$ ipython --no-banner

In [1]: import numpy as np

In [2]: from numpy import linalg as LA

In [3]: np.set_printoptions(suppress=True, linewidth=100)

In [4]: tidy = lambda a: np.round(a, 2) + 0

In [5]: arr = np.diag(np.array([1, 2, 1])) + 5 * np.eye(3, k=1) + 5 * np.eye(3, k=-1)

In [6]: arr
Out[6]: 
array([[1., 5., 0.],
       [5., 2., 5.],
       [0., 5., 1.]])

In [7]: rng = np.random.default_rng(69)

In [8]: labels = rng.permutation(3)

In [9]: labels
Out[9]: array([0, 1, 2])

In [10]: B = arr[labels][:, labels]

In [11]: B
Out[11]: 
array([[1., 5., 0.],
       [5., 2., 5.],
       [0., 5., 1.]])

In [12]: tidy(LA.det(B)), tidy(LA.det(arr[labels]))
Out[12]: (np.float64(-48.0), np.float64(-48.0))

In [13]: f, r1 = B[1], B[0]

In [14]: f @ r1
Out[14]: np.float64(15.0)

In [15]: p = (f @ r1) / (f @ f) * f

In [16]: LA.matrix_rank(np.outer(f, r1))
Out[16]: np.int64(1)

In [17]: tidy(r1 - p)
Out[17]: array([-0.39,  4.44, -1.39])

In [18]: tidy(LA.norm(f + r1) ** 2 + LA.norm(f - r1) ** 2)
Out[18]: np.float64(160.0)

In [19]: np.outer(f, r1)
Out[19]: 
array([[ 5., 25.,  0.],
       [ 2., 10.,  0.],
       [ 5., 25.,  0.]])

In [20]: tidy(LA.eigvalsh(arr).min())
Out[20]: np.float64(-5.59)

In [21]: J = np.load("mat.npy")

In [22]: tidy(J)
Out[22]: 
array([[-0.23,  0.33, -0.92],
       [-0.27, -0.93, -0.26],
       [-0.93,  0.19,  0.31]])

In [23]: x = np.array([8, 5, 9])

In [24]: tidy(np.abs(LA.eigvals(J)))
Out[24]: array([1., 1., 1.])

In [25]: K = np.load("case8.npy")

In [26]: K
Out[26]: 
array([[  1,   0,   1],
       [ -1,   0,  -1],
       [ -2,  -2,   0],
       [ -3,  -2,   0],
       [ -4,  -1,   1],
       [ -5,  -3,  -1],
       [ -6,  -5,  -3],
       [ -5,  -7,  -4],
       [ -6,  -5,  -5],
       [ -8,  -4,  -6],
       [ -9,  -4,  -4],
       [-10,  -2,  -6],
       [ -8,   0,  -4],
       [ -8,  -1,  -3],
       [-10,  -1,  -5],
       [ -8,  -1,  -5],
       [ -6,  -2,  -5],
       [ -4,  -1,  -5],
       [ -4,  -2,  -4],
       [ -6,  -2,  -2],
       [ -8,  -1,  -2]])

In [27]: Xs = (K - K.mean(axis=0)) / K.std(axis=0)

In [28]: np.argwhere(np.abs(Xs) > 2)
Out[28]: 
array([[0, 0],
       [7, 1]])

In [29]: tidy(Xs.std(axis=0))
Out[29]: array([1., 1., 1.])

In [30]: b = LA.lstsq(np.delete(Xs, 2, axis=1), Xs[:, 2])[0]

In [31]: tidy(b)
Out[31]: array([0.68, 0.19])

In [32]: Xs = K - K.mean(axis=0)

In [33]: U, sigma, Vt = LA.svd(Xs, full_matrices=False)

In [34]: (np.sign(U[:, 0]) == np.sign(U[0, 0])).astype(int)
Out[34]: array([1, 1, 1, 1, 1, 1, 0, 0, 0, 0, 0, 0, 0, 0, 0, 0, 0, 1, 1, 1, 0])

In [35]: tidy(Xs.mean(axis=0))
Out[35]: array([0., 0., 0.])

In [36]: tidy(sigma ** 2 / (sigma ** 2).sum())
Out[36]: array([0.71, 0.2 , 0.09])

In [37]: tidy(Vt[0] * np.sign(Vt[0, np.abs(Vt[0]).argmax()]))
Out[37]: array([0.8 , 0.17, 0.57])

In [38]: tidy(np.abs(Vt[-1]))
Out[38]: array([0.51, 0.31, 0.81])

In [39]: LA.matrix_rank(Xs)
Out[39]: np.int64(3)

In [40]: np.abs(Vt[0]).argmax()
Out[40]: np.int64(0)

In [41]: np.searchsorted(np.cumsum(sigma ** 2) / (sigma ** 2).sum(), 0.9) + 1
Out[41]: np.int64(2)

In [42]: U, sigma, Vt = LA.svd(K, full_matrices=False)

In [43]: tidy(Vt @ Vt.T)
Out[43]: 
array([[1., 0., 0.],
       [0., 1., 0.],
       [0., 0., 1.]])

In [44]: tidy(np.sqrt((sigma ** 2).sum())), tidy(LA.norm(K))
Out[44]: (np.float64(36.32), np.float64(36.32))

In [45]: (sigma > 1e-8).sum()
Out[45]: np.int64(3)

In [46]: tidy(U.T @ K @ Vt.T)
Out[46]: 
array([[34.82,  0.  ,  0.  ],
       [ 0.  ,  8.32,  0.  ],
       [ 0.  ,  0.  ,  6.1 ]])

In [47]: np.abs(U[:, 0]).round(6).argmax()
Out[47]: np.int64(11)

In [48]: C2 = np.cov(K, rowvar=False)

In [49]: C2.shape
Out[49]: (3, 3)

In [50]: tidy(np.corrcoef(K.T))
Out[50]: 
array([[1.  , 0.18, 0.72],
       [0.18, 1.  , 0.31],
       [0.72, 0.31, 1.  ]])

In [51]: tidy(np.corrcoef(K[:, 1], K[:, 0])[0, 1])
Out[51]: np.float64(0.18)

In [52]: np.argsort(-K.std(axis=0).round(6), kind="stable")
Out[52]: array([0, 2, 1])

In [53]: tidy(np.polyfit(K[:, 1], K[:, 0], 1))
Out[53]: array([ 0.28, -5.11])

In [54]: tidy(LA.eigvalsh(C2)[::-1])
Out[54]: array([12.19,  3.36,  1.62])

In [55]: tidy(C2)
Out[55]: 
array([[8.61, 0.96, 4.75],
       [0.96, 3.46, 1.3 ],
       [4.75, 1.3 , 5.1 ]])

In [56]: W2 = K[[13, 8]].astype(float)

In [57]: for _ in range(7):
    ...:     labels = LA.norm(K[:, None] - W2, axis=-1).argmin(axis=1)
    ...:     W2 = np.array([K[labels == j].mean(axis=0) for j in range(2)])
    ...: 

In [58]: labels
Out[58]: array([0, 0, 0, 0, 0, 0, 1, 1, 1, 1, 1, 1, 1, 1, 1, 1, 1, 1, 0, 1, 1])

In [59]: np.abs(W2[1] - W2[0]).argmax()
Out[59]: np.int64(0)

In [60]: X = np.array([[1, -1, 1, -1, -1, 1, -1, 1],
    ...:     [1, 1, -1, -1, 1, 1, -1, -1],
    ...:     [1, -1, -1, 1, -1, 1, 1, -1],
    ...:     [1, 1, 1, 1, -1, -1, -1, -1]])

In [61]: w1 = np.array([[2, 0, 0, 1],
    ...:     [0, -1, 0, -2],
    ...:     [-1, 0, -1, 2],
    ...:     [-2, -2, 0, 2],
    ...:     [2, 0, 0, 1],
    ...:     [1, -2, -1, -2],
    ...:     [-1, -2, 2, 0],
    ...:     [2, -1, -1, 0]])

In [62]: b = np.array([2, 9, 1, -6])

In [63]: hid = np.maximum(X @ w1 + b, 0)

In [64]: hid
Out[64]: 
array([[ 7, 11,  0,  0],
       [ 9, 11,  0,  0],
       [ 0,  5,  4,  0],
       [ 0, 11,  0,  0]])

In [65]: W2 = np.array([[1, 0, 1], [0, 0, -3], [-3, 3, 2], [1, -2, 2]])

In [66]: w1 @ W2
Out[66]: 
array([[ 3, -2,  4],
       [-2,  4, -1],
       [ 4, -7,  1],
       [ 0, -4,  8],
       [ 3, -2,  4],
       [ 2,  1,  1],
       [-7,  6,  9],
       [ 5, -3,  3]])

In [67]: m1 = np.loadtxt("out15.csv", delimiter=",")

In [68]: m1
Out[68]: 
array([[-4.66,  1.45,  0.01],
       [ 7.16,  0.  , -0.05],
       [-7.23,  0.96,  0.04],
       [ 7.42,  0.94,  0.1 ],
       [ 2.29,  0.1 ,  0.17],
       [ 2.58, -0.07, -0.11],
       [ 7.88, -0.44, -0.16],
       [-4.63, -0.1 ,  0.19],
       [ 3.28, -0.3 , -0.05],
       [ 2.72,  0.64, -0.15],
       [ 0.75, -2.06,  0.01],
       [ 3.63, -1.91, -0.02],
       [ 3.17,  0.78, -0.28],
       [-2.64, -0.18, -0.15],
       [-1.1 , -0.91,  0.14],
       [-6.61, -0.44,  0.2 ],
       [-9.33,  0.73,  0.18],
       [-2.46,  0.97, -0.08],
       [-4.3 , -0.92, -0.13],
       [-7.34, -0.68,  0.13],
       [ 9.74,  0.15,  0.18],
       [ 2.84,  0.88, -0.14],
       [-0.42, -0.38,  0.21],
       [-2.96,  1.06,  0.11]])

In [69]: tidy(LA.norm(m1, axis=0))
Out[69]: array([25.43,  4.36,  0.7 ])

In [70]: tidy(LA.norm(m1, "nuc"))
Out[70]: np.float64(30.44)

In [71]: tidy(LA.norm(m1[7] - m1[9]))
Out[71]: np.float64(7.39)

In [72]: tidy(LA.norm(m1, 2))
Out[72]: np.float64(25.44)

In [73]: tidy(LA.norm(m1[7], 1)), tidy(LA.norm(m1[7], np.inf))
Out[73]: (np.float64(4.92), np.float64(4.63))

In [74]: tidy(m1[7] @ m1[9])
Out[74]: np.float64(-12.69)

In [75]: B = np.array([[3, 4, 0, 4, 5]])

In [76]: W0 = np.block([[np.zeros((1, 1)), B], [B.T, np.zeros((5, 5))]])

In [77]: W0
Out[77]: 
array([[0., 3., 4., 0., 4., 5.],
       [3., 0., 0., 0., 0., 0.],
       [4., 0., 0., 0., 0., 0.],
       [0., 0., 0., 0., 0., 0.],
       [4., 0., 0., 0., 0., 0.],
       [5., 0., 0., 0., 0., 0.]])

In [78]: U, sigma, Vt = LA.svd(W0)

In [79]: V = Vt[:(sigma > 1e-8).sum()]

In [80]: x = W0[4] + -3 * W0[1] + rng.integers(2) * np.eye(6)[5]

In [81]: x
Out[81]: array([-5.,  0.,  0.,  0.,  0.,  1.])

In [82]: LA.matrix_rank(np.vstack([W0, x]))
Out[82]: np.int64(3)

In [83]: np.allclose(V.T @ V @ x, x)
Out[83]: False

In [84]: rk = LA.matrix_rank(W0)

In [85]: rk
Out[85]: np.int64(2)

In [86]: N = LA.svd(W0)[2][rk:].T

In [87]: N.shape
Out[87]: (6, 4)

In [88]: B = m1 / LA.norm(m1, axis=1, keepdims=True)

In [89]: C2 = B @ B.T

In [90]: tidy(LA.norm(B, axis=1))
Out[90]: 
array([1., 1., 1., 1., 1., 1., 1., 1., 1., 1., 1., 1., 1., 1., 1., 1., 1., 1., 1., 1., 1., 1., 1.,
       1.])

In [91]: (C2 - 2 * np.eye(24)).round(6).argmax(axis=1)
Out[91]: 
array([23, 20, 16,  4, 20,  6,  8, 15,  6, 12, 11,  8,  9, 19, 22, 19,  2, 23, 19, 15,  1,  9, 14,
        0])

In [92]: tidy(np.degrees(np.arccos(np.clip(C2[20, 7], -1, 1))))
Out[92]: np.float64(176.57)

In [93]: np.allclose(W0 @ W0.T, W0.T @ W0)
Out[93]: True

In [94]: tidy(np.abs(LA.eigvals(W0)).max())
Out[94]: np.float64(8.12)

In [95]: (W0 + W0.T) / 2
Out[95]: 
array([[0., 3., 4., 0., 4., 5.],
       [3., 0., 0., 0., 0., 0.],
       [4., 0., 0., 0., 0., 0.],
       [0., 0., 0., 0., 0., 0.],
       [4., 0., 0., 0., 0., 0.],
       [5., 0., 0., 0., 0., 0.]])

In [96]: tidy(np.sort(np.abs(LA.eigvals(W0))))
Out[96]: array([0.  , 0.  , 0.  , 0.  , 8.12, 8.12])

In [97]: tidy(LA.matrix_power(W0, 3))
Out[97]: 
array([[  0., 198., 264.,   0., 264., 330.],
       [198.,   0.,   0.,   0.,   0.,   0.],
       [264.,   0.,   0.,   0.,   0.,   0.],
       [  0.,   0.,   0.,   0.,   0.,   0.],
       [264.,   0.,   0.,   0.,   0.,   0.],
       [330.,   0.,   0.,   0.,   0.,   0.]])

In [98]: np.trace(W0)
Out[98]: np.float64(0.0)

In [99]: vals, V = LA.eigh(W0)

In [100]: tidy(np.abs(V[:, -1]))
Out[100]: array([0.71, 0.26, 0.35, 0.  , 0.35, 0.44])

In [101]: vals.sum(), np.trace(W0)
Out[101]: (np.float64(0.0), np.float64(0.0))

In [102]: tidy(vals)
Out[102]: array([-8.12,  0.  ,  0.  ,  0.  ,  0.  ,  8.12])

In [103]: tidy(LA.eigvalsh(W0 @ W0))
Out[103]: array([ 0.,  0.,  0.,  0., 66., 66.])

In [104]: W2 = np.array([[1, 2, 0], [1, 0, 3]])

In [105]: F = rng.normal(size=(23, 2)) @ W2 + np.array([-3, 3, -2])

In [106]: tidy(F)
Out[106]: 
array([[-1.33,  8.32, -4.98],
       [-3.55, -0.19,  1.13],
       [-2.57,  4.95, -3.64],
       [-3.43,  2.84, -3.03],
       [-2.88,  4.09, -3.28],
       [-1.58,  4.42,  0.13],
       [-3.56,  2.68, -3.2 ],
       [-1.42,  5.22, -0.59],
       [-1.74,  6.37, -3.26],
       [-3.33,  3.26, -3.37],
       [-2.12,  3.55, -0.19],
       [-2.44,  2.7 ,  0.13],
       [-1.73,  4.55, -0.52],
       [-4.63,  1.6 , -4.79],
       [-2.74,  3.31, -1.68],
       [-1.97,  3.94, -0.32],
       [-2.56,  2.64, -0.15],
       [-5.53,  0.16, -5.33],
       [-5.3 ,  1.99, -7.38],
       [-0.02,  7.33,  0.44],
       [-2.5 ,  4.1 , -2.14],
       [-2.43,  5.08, -3.42],
       [-2.2 ,  4.05, -1.16]])

In [107]: labels = F[:, 0] > np.median(F[:, 0])

In [108]: f = F[labels].mean(axis=0) - F[~labels].mean(axis=0)

In [109]: tidy(f)
Out[109]: array([1.82, 2.43, 1.82])

In [110]: B = np.c_[F[:, :2] @ np.array([[0, -3], [-3, -1]]), np.array([0, 2, 3, 3, 1, 3, 0, 2, -2, 0, 3, -1, -3, -3, -2, 1, -1, 3, -1, 0, 0, -2, -3])]

In [111]: tidy(B)
Out[111]: 
array([[-24.97,  -4.32,   0.  ],
       [  0.57,  10.85,   2.  ],
       [-14.85,   2.76,   3.  ],
       [ -8.51,   7.44,   3.  ],
       [-12.26,   4.57,   1.  ],
       [-13.26,   0.32,   3.  ],
       [ -8.03,   8.01,   0.  ],
       [-15.65,  -0.95,   2.  ],
       [-19.12,  -1.17,  -2.  ],
       [ -9.77,   6.73,   0.  ],
       [-10.66,   2.81,   3.  ],
       [ -8.09,   4.62,  -1.  ],
       [-13.64,   0.65,  -3.  ],
       [ -4.81,  12.28,  -3.  ],
       [ -9.92,   4.91,  -2.  ],
       [-11.81,   1.98,   1.  ],
       [ -7.93,   5.04,  -1.  ],
       [ -0.47,  16.44,   3.  ],
       [ -5.97,  13.9 ,  -1.  ],
       [-21.99,  -7.27,   0.  ],
       [-12.31,   3.38,   0.  ],
       [-15.24,   2.22,  -2.  ],
       [-12.14,   2.55,  -3.  ]])

In [112]: tidy(LA.norm(B - F @ LA.lstsq(F, B)[0], axis=0))
Out[112]: array([0.  , 0.  , 9.66])

In [113]: tidy(LA.norm(LA.qr(F)[0].T @ B, axis=0) ** 2 / ((B ** 2).sum(axis=0) + 1e-12))
Out[113]: array([1.  , 1.  , 0.04])

In [114]: LA.matrix_rank(np.c_[F, B])
Out[114]: np.int64(4)

In [115]: LA.matrix_rank(B)
Out[115]: np.int64(3)
